$ python3 -q
>>> import numpy as np
>>> np.set_printoptions(precision=2, suppress=True, linewidth=160)
>>> def tidy(a):
...     return np.round(a, 2) + 0
... 
>>> u = np.array([-1, 0, 0, -3, 3, -3])
>>> A = np.array([np.roll(u, i) for i in range(6)])
>>> A
array([[-1,  0,  0, -3,  3, -3],
       [-3, -1,  0,  0, -3,  3],
       [ 3, -3, -1,  0,  0, -3],
       [-3,  3, -3, -1,  0,  0],
       [ 0, -3,  3, -3, -1,  0],
       [ 0,  0, -3,  3, -3, -1]])
>>> x0 = np.array([1, 1, 0, 2, 1, 1])
>>> rhs = A @ x0
>>> rhs
array([ -7,  -4,  -3,  -2, -10,   2])
>>> tidy(np.linalg.solve(A.T, A[5]))
array([0., 0., 0., 0., 0., 1.])
>>> W0 = np.load("layer10.npy")
>>> W0
array([[40,  1,  0,  0,  3],
       [ 3, 20,  3,  3,  2],
       [ 1,  1, 43,  1,  0],
       [ 2,  0,  0, 81,  2],
       [ 3,  3,  3,  2, 43]])
>>> tidy(np.linalg.norm(W0))
np.float64(111.09)
>>> np.zeros(5, 5)
Traceback (most recent call last):
  File "<python-input-13>", line 1, in <module>
    np.zeros(5, 5)
    ~~~~~~~~^^^^^^
TypeError: Cannot interpret '5' as a data type
>>> np.linalg.rank(W0)
Traceback (most recent call last):
  File "<python-input-14>", line 1, in <module>
    np.linalg.rank(W0)
    ^^^^^^^^^^^^^^
AttributeError: module 'numpy.linalg' has no attribute 'rank'
>>> tidy(np.linalg.svd(W0, compute_uv=False))
array([81.23, 46.13, 42.18, 38.17, 19.48])
>>> W0.shape
(5, 5)
>>> np.unravel_index(np.abs(W0).argmax(), W0.shape)
(np.int64(3), np.int64(3))
>>> def softmax(z):
...     e = np.exp(z - z.max(axis=-1, keepdims=True))
...     return e / e.sum(axis=-1, keepdims=True)
... 
>>> tidy(softmax(10 * W0[0]))
array([1., 0., 0., 0., 0.])
>>> tidy(softmax(W0).sum(axis=1))
array([1., 1., 1., 1., 1.])
>>> tidy(softmax(W0[0]))
array([1., 0., 0., 0., 0.])
>>> scores = W0 @ W0.T / np.sqrt(5)
>>> tidy(softmax(scores)[0] @ W0)
array([40.,  1.,  0.,  0.,  3.])
>>> O, _ = np.linalg.qr(np.array([[0.4, 0.5, 2.1, -2.1],
...     [-1.9, 0.7, -0.1, 0.9],
...     [0.1, 1.6, -1.2, 0.5],
...     [1.5, 1.5, 0.1, -1.0],
...     [0.1, -0.9, 0.3, -0.1]]))
>>> X = O @ O.T
>>> tidy(X)
array([[ 1.  , -0.01, -0.01, -0.01, -0.03],
       [-0.01,  0.96, -0.05, -0.03, -0.17],
       [-0.01, -0.05,  0.92, -0.04, -0.27],
       [-0.01, -0.03, -0.04,  0.98, -0.14],
       [-0.03, -0.17, -0.27, -0.14,  0.14]])
>>> # looks like rank 4
>>> blk = np.stack([X, 2 * X, X[::-1]])
>>> tidy(np.linalg.det(blk))
array([0., 0., 0.])
>>> np.linalg.matrix_rank(blk)
array([4, 4, 4])
>>> left, sigma, vt = np.linalg.svd(X)
>>> V = vt[:(sigma > 1e-8).sum()]
>>> rng = np.random.default_rng(56249)
>>> x0 = X[0] + -1 * X[1] + rng.integers(2) * np.eye(5)[4]
>>> tidy(x0)
array([ 1.01, -0.97,  0.04,  0.02,  0.14])
>>> tidy(np.diag(V.T @ V))
array([1.  , 0.96, 0.92, 0.98, 0.14])
>>> tidy(V.T @ V)
array([[ 1.  , -0.01, -0.01, -0.01, -0.03],
       [-0.01,  0.96, -0.05, -0.03, -0.17],
       [-0.01, -0.05,  0.92, -0.04, -0.27],
       [-0.01, -0.03, -0.04,  0.98, -0.14],
       [-0.03, -0.17, -0.27, -0.14,  0.14]])
>>> tidy(np.linalg.norm(x0 - V.T @ V @ x0))
np.float64(0.0)
>>> vals, V = np.linalg.eigh(X)
>>> tidy(vals)
array([0., 1., 1., 1., 1.])
>>> vals.sum(), tidy(np.trace(X))
(np.float64(4.0), np.float64(4.0))
>>> tidy(np.linalg.eigvalsh(X + -3 * np.eye(5)))
array([-3., -2., -2., -2., -2.])
>>> (vals > 1e-8).sum(), (vals < -1e-8).sum()
(np.int64(4), np.int64(0))
>>> tidy(np.linalg.svd(X, compute_uv=False))
array([1., 1., 1., 1., 0.])
>>> tidy(V.T @ X @ V)
array([[0., 0., 0., 0., 0.],
       [0., 1., 0., 0., 0.],
       [0., 0., 1., 0., 0.],
       [0., 0., 0., 1., 0.],
       [0., 0., 0., 0., 1.]])
>>> x0 = np.array([-8, -1, 0, -2, 5])
>>> tidy(np.linalg.eigvalsh(2 * X - np.eye(5)))
array([-1.,  1.,  1.,  1.,  1.])
>>> tidy(X @ X @ x0)
array([-8.14, -1.73, -1.12, -2.57,  1.42])
>>> tidy((x0 - X @ x0) @ (X @ x0))
np.float64(0.0)
>>> left, sigma = np.linalg.svd(X)
Traceback (most recent call last):
  File "<python-input-50>", line 1, in <module>
    left, sigma = np.linalg.svd(X)
    ^^^^^^^^^^^
ValueError: too many values to unpack (expected 2)
>>> left, sigma, vt = np.linalg.svd(X, full_matrices=False)
>>> np.allclose(left * sigma @ vt, X)
True
>>> tidy(left.T @ X @ vt.T)
array([[1., 0., 0., 0., 0.],
       [0., 1., 0., 0., 0.],
       [0., 0., 1., 0., 0.],
       [0., 0., 0., 1., 0.],
       [0., 0., 0., 0., 0.]])
>>> tidy(vt @ vt.T)
array([[1., 0., 0., 0., 0.],
       [0., 1., 0., 0., 0.],
       [0., 0., 1., 0., 0.],
       [0., 0., 0., 1., 0.],
       [0., 0., 0., 0., 1.]])
>>> tidy(np.sqrt((sigma ** 2).sum())), tidy(np.linalg.norm(X))
(np.float64(2.0), np.float64(2.0))
>>> left.shape, sigma.shape, vt.shape
((5, 5), (5,), (5, 5))
>>> tidy(sigma / sigma[0])
array([1., 1., 1., 1., 0.])
>>> u = np.array([2, -1, -2, 2, -3])
>>> v = np.array([-1, 3, 2, 1, 2, 0])
>>> m1 = u[:, None] + v[None, :]
>>> m1
array([[ 1,  5,  4,  3,  4,  2],
       [-2,  2,  1,  0,  1, -1],
       [-3,  1,  0, -1,  0, -2],
       [ 1,  5,  4,  3,  4,  2],
       [-4,  0, -1, -2, -1, -3]])
>>> # rows 0 and 3 are equal
>>> u = np.array([3, 2])
>>> np.correlate(m1[0], m1[4], "full")
array([ -3, -16, -19, -24, -28, -24, -33, -24, -14, -16,  -8])
>>> left, sigma, vt = np.linalg.svd(m1)
>>> tidy(sigma)
array([12.42,  6.68,  0.  ,  0.  ,  0.  ])
>>> np.argmax(sigma[:-1] / (sigma[1:] + 1e-6)) + 1
np.int64(2)
>>> A2 = left[:, :2] @ np.diag(sigma[:2]) @ vt[:2]
>>> tidy(A2)
array([[ 1.,  5.,  4.,  3.,  4.,  2.],
       [-2.,  2.,  1.,  0.,  1., -1.],
       [-3.,  1.,  0., -1.,  0., -2.],
       [ 1.,  5.,  4.,  3.,  4.,  2.],
       [-4.,  0., -1., -2., -1., -3.]])
>>> tidy(np.abs(m1 - A2).max())
np.float64(0.0)
>>> M = np.load("m.npy")
>>> M
array([[ -1.43,  -0.44, -12.25,   5.62],
       [  0.26,  -1.15,   1.03,  -0.79],
       [  1.18,   1.57,  11.11,  -4.76],
       [  0.65,  -0.83,   3.77,  -1.97],
       [ -1.17,   6.45,  -2.24,   2.75],
       [  0.27,   6.77,  10.07,  -2.8 ],
       [ -0.36,  -3.5 ,  -6.33,   1.98],
       [  0.2 ,  -7.65,  -6.22,   0.74],
       [ -0.33,  -6.9 , -10.04,   2.87],
       [  0.86,  -9.99,  -4.13,  -0.86],
       [ -1.55,   7.62,  -3.31,   3.51],
       [  1.51, -13.99,  -4.02,  -2.06],
       [  1.21,   0.02,   9.39,  -4.45],
       [ -1.42,  10.79,   0.43,   2.9 ],
       [ -0.77,   0.39,  -6.6 ,   3.23],
       [  1.02,   2.72,  10.19,  -4.03],
       [ -0.29,   9.21,   7.99,  -1.17],
       [  1.52,  -9.24,   1.38,  -3.18],
       [ -1.3 ,   7.97,  -0.43,   2.4 ]])
>>> np.linalg.matrix_rank(M, rtol=0.1)
np.int64(2)
>>> round(np.log10(np.linalg.cond(M)))
2
>>> tidy(np.linalg.norm(M, 2) / np.linalg.norm(M))
np.float64(0.8)
>>> np.argsort(-np.linalg.norm(M, axis=0).round(6), kind="stable")[:3]
array([1, 2, 3])
>>> [round(float(x), 2) for x in np.linalg.svd(M, compute_uv=False)[:3]]
[36.35, 26.79, 0.29]
>>> blk = np.stack([M, -2 * M, M[::-1]])
>>> (blk @ M.T).shape
(3, 19, 19)
>>> np.linalg.matrix_rank(blk.reshape(3, -1))
np.int64(2)
>>> tidy(np.einsum("bij,cij->bc", blk, blk))
array([[ 2038.93, -4077.86,   787.39],
       [-4077.86,  8155.72, -1574.78],
       [  787.39, -1574.78,  2038.93]])
>>> feats = np.maximum(np.array([[1, 2, 2],
...     [0, 3, 1],
...     [0, 2, 0],
...     [3, 1, 0],
...     [3, 2, 0],
...     [0, 1, 3],
...     [3, 1, 2],
...     [0, 1, 1],
...     [3, 0, 3],
...     [0, 0, 3],
...     [0, 0, 3],
...     [2, 0, 3],
...     [2, 3, 3],
...     [3, 0, 2],
...     [0, 1, 2],
...     [3, 3, 1],
...     [1, 2, 0],
...     [1, 0, 2],
...     [0, 1, 2],
...     [0, 3, 0],
...     [3, 2, 3],
...     [2, 0, 0],
...     [3, 2, 0],
...     [1, 0, 0],
...     [1, 3, 0],
...     [2, 3, 3],
...     [2, 1, 3],
...     [1, 3, 0],
...     [0, 0, 1],
...     [0, 3, 2],
...     [1, 1, 2]]) @ np.array([[0, 6, 3, 0], [9, 0, 2, 2], [8, 4, 3, 1]]) + np.array([3, 0, 1, 1]), 0)
>>> feats
array([[37, 14, 14,  7],
       [38,  4, 10,  8],
       [21,  0,  5,  5],
       [12, 18, 12,  3],
       [21, 18, 14,  5],
       [36, 12, 12,  6],
       [28, 26, 18,  5],
       [20,  4,  6,  4],
       [27, 30, 19,  4],
       [27, 12, 10,  4],
       [27, 12, 10,  4],
       [27, 24, 16,  4],
       [54, 24, 22, 10],
       [19, 26, 16,  3],
       [28,  8,  9,  5],
       [38, 22, 19,  8],
       [21,  6,  8,  5],
       [19, 14, 10,  3],
       [28,  8,  9,  5],
       [30,  0,  7,  7],
       [45, 30, 23,  8],
       [ 3, 12,  7,  1],
       [21, 18, 14,  5],
       [ 3,  6,  4,  1],
       [30,  6, 10,  7],
       [54, 24, 22, 10],
       [36, 24, 18,  6],
       [30,  6, 10,  7],
       [11,  4,  4,  2],
       [46,  8, 13,  9],
       [28, 14, 12,  5]])
>>> # row 10 repeats row 9
>>> left, sigma, vt = np.linalg.svd(feats)
>>> tidy(sigma)
array([204.02,  46.79,   5.32,   0.  ])
>>> A2 = left[:, :3] @ np.diag(sigma[:3]) @ vt[:3]
>>> tidy(np.linalg.norm(feats - A2, 2)), tidy(sigma[3])
(np.float64(0.0), np.float64(0.0))
>>> tidy(np.abs(feats - A2).max())
np.float64(0.0)
>>> tidy(np.linalg.norm(feats - A2) / np.linalg.norm(feats))
np.float64(0.0)
>>> tidy(A2)
array([[37., 14., 14.,  7.],
       [38.,  4., 10.,  8.],
       [21.,  0.,  5.,  5.],
       [12., 18., 12.,  3.],
       [21., 18., 14.,  5.],
       [36., 12., 12.,  6.],
       [28., 26., 18.,  5.],
       [20.,  4.,  6.,  4.],
       [27., 30., 19.,  4.],
       [27., 12., 10.,  4.],
       [27., 12., 10.,  4.],
       [27., 24., 16.,  4.],
       [54., 24., 22., 10.],
       [19., 26., 16.,  3.],
       [28.,  8.,  9.,  5.],
       [38., 22., 19.,  8.],
       [21.,  6.,  8.,  5.],
       [19., 14., 10.,  3.],
       [28.,  8.,  9.,  5.],
       [30.,  0.,  7.,  7.],
       [45., 30., 23.,  8.],
       [ 3., 12.,  7.,  1.],
       [21., 18., 14.,  5.],
       [ 3.,  6.,  4.,  1.],
       [30.,  6., 10.,  7.],
       [54., 24., 22., 10.],
       [36., 24., 18.,  6.],
       [30.,  6., 10.,  7.],
       [11.,  4.,  4.,  2.],
       [46.,  8., 13.,  9.],
       [28., 14., 12.,  5.]])
